$ python3 -q
>>> import numpy as np
>>> import numpy.linalg as la
>>> np.set_printoptions(precision=2, suppress=True, linewidth=160, sign=" ")
>>> rd = lambda a: np.round(a, 2) + 0
>>> M = np.load("block2.npy")
>>> M
array([[ 6.,  0.,  0.,  0.],
       [ 0.,  6.,  0.,  0.],
       [ 0.,  0.,  6.,  5.],
       [ 0.,  0.,  5.,  6.]])
>>> # 3 groups of indices that never mix
>>> rd(la.det(M.T))
np.float64(396.0)
>>> np.kron(np.eye(2, dtype=int), M)
array([[ 6.,  0.,  0.,  0.,  0.,  0.,  0.,  0.],
       [ 0.,  6.,  0.,  0.,  0.,  0.,  0.,  0.],
       [ 0.,  0.,  6.,  5.,  0.,  0.,  0.,  0.],
       [ 0.,  0.,  5.,  6.,  0.,  0.,  0.,  0.],
       [ 0.,  0.,  0.,  0.,  6.,  0.,  0.,  0.],
       [ 0.,  0.,  0.,  0.,  0.,  6.,  0.,  0.],
       [ 0.,  0.,  0.,  0.,  0.,  0.,  6.,  5.],
       [ 0.,  0.,  0.,  0.,  0.,  0.,  5.,  6.]])
>>> rd(np.poly(M))
array([   1.,  -24.,  191., -564.,  396.])
>>> rd(la.det(M[::-1]))
np.float64(396.0)
>>> rd(la.eigvals(M).sum().real)
np.float64(24.0)
>>> rd(la.det(2 * M)), rd(la.det(M))
(np.float64(6336.0), np.float64(396.0))
>>> np.einsum("ii->", M)
np.float64(24.0)
>>> hat = np.triu(np.array([[3, 1, -1, 1], [5, -4, 3, -3], [-5, 5, -5, 5], [-5, -3, -3, -3]]), 1) + np.eye(4)
>>> A2 = hat @ M @ la.inv(hat)
>>> np.trace(A2), np.trace(M)
(np.float64(24.0), np.float64(24.0))
>>> A2
array([[   6.,    0.,    5.,  -30.],
       [   0.,    6.,  -15.,   90.],
       [   0.,    0.,   31., -120.],
       [   0.,    0.,    5.,  -19.]])
>>> gram = A2.T @ A2
>>> la.matrix_rank(gram)
np.int64(4)
>>> (A2 @ A2.T).shape
(4, 4)
>>> rd(la.eigvalsh(gram)[::-1])
array([ 24965.46,     67.54,     36.  ,      0.  ])
>>> m1 = np.load("data.npy")
>>> m1
array([[  2.,   0.,   0.,   0.],
       [  0.,   2.,   0.,   0.],
       [  0.,   0.,  11.,   3.],
       [  0.,   0.,   3.,   3.]])
>>> # symmetric
>>> vals, evecs = la.eig(m1)
>>> vals
array([ 12.,   2.,   2.,   2.])
>>> m1 @ evecs[:, 0] - vals[0] * evecs[:, 0]
array([ 0.,  0.,  0.,  0.])
>>> rd(np.sort(la.eigvals(m1 @ m1)))
array([   4.,    4.,    4.,  144.])
>>> rd(np.sort(la.eigvals(la.inv(m1))))
array([ 0.08,  0.5 ,  0.5 ,  0.5 ])
>>> data = np.load("arr.npy")
>>> rd(data)
array([[-0.54, -0.12,  0.44,  0.25, -0.66],
       [-0.54, -0.52,  0.19, -0.08,  0.63],
       [-0.42,  0.28, -0.21, -0.82, -0.16],
       [ 0.48, -0.28,  0.66, -0.5 , -0.09],
       [-0.12,  0.74,  0.54,  0.11,  0.36]])
>>> # keeps lengths
>>> A2 = np.array([[1, 2], [0, 2], [1, 2], [0, 2], [2, 2]])
>>> la.matrix_rank(np.vstack([data, A2.T]))
np.int64(5)
>>> rd(data @ A2)
array([[-1.43, -1.27],
       [ 0.91, -0.63],
       [-0.95, -2.66],
       [ 0.96,  0.54],
       [ 1.14,  3.26]])
>>> rd(np.einsum("ij,ij->i", data, data))
array([ 1.,  1.,  1.,  1.,  1.])
>>> rd(la.eigvals(data))
array([ 1.  +0.j  , -0.24+0.97j, -0.24-0.97j, -0.97+0.26j, -0.97-0.26j])
>>> rd(la.det(data.T))
np.float64(1.0)
>>> rd(np.einsum("ii->", data))
np.float64(-1.41)
>>> A2 = np.array([[-1, 1, 1, -1],
...     [3, 0, 0, 3],
...     [-1, 1, 0, 3],
...     [-3, 1, 2, -1],
...     [3, 3, 1, -2]])
>>> cent = np.array([[2, 0, 0, 0, 2], [1, 2, 0, 1, 1], [2, 0, 2, 1, 1], [2, 2, 2, 0, 0]])
>>> E = A2 @ cent
>>> E
array([[-1,  0,  0,  2,  0],
       [12,  6,  6,  0,  6],
       [ 5,  8,  6,  1, -1],
       [-3,  0,  2,  3, -3],
       [ 7,  2, -2,  4, 10]])
>>> # looks like rank 4
>>> rk = la.matrix_rank(E)
>>> rk
np.int64(4)
>>> ns = la.svd(E)[2][rk:].T
>>> [int(la.matrix_rank(E[:, :j + 1])) for j in range(5)]
[1, 2, 3, 4, 4]
>>> [int(la.matrix_rank(E[:i])) for i in range(1, len(E) + 1)]
[1, 2, 3, 4, 4]
>>> rd(ns[:, 0] / ns[np.abs(ns[:, 0]).round(6).argmax(), 0])
array([ 1.  , -0.25, -0.75,  0.5 , -1.  ])
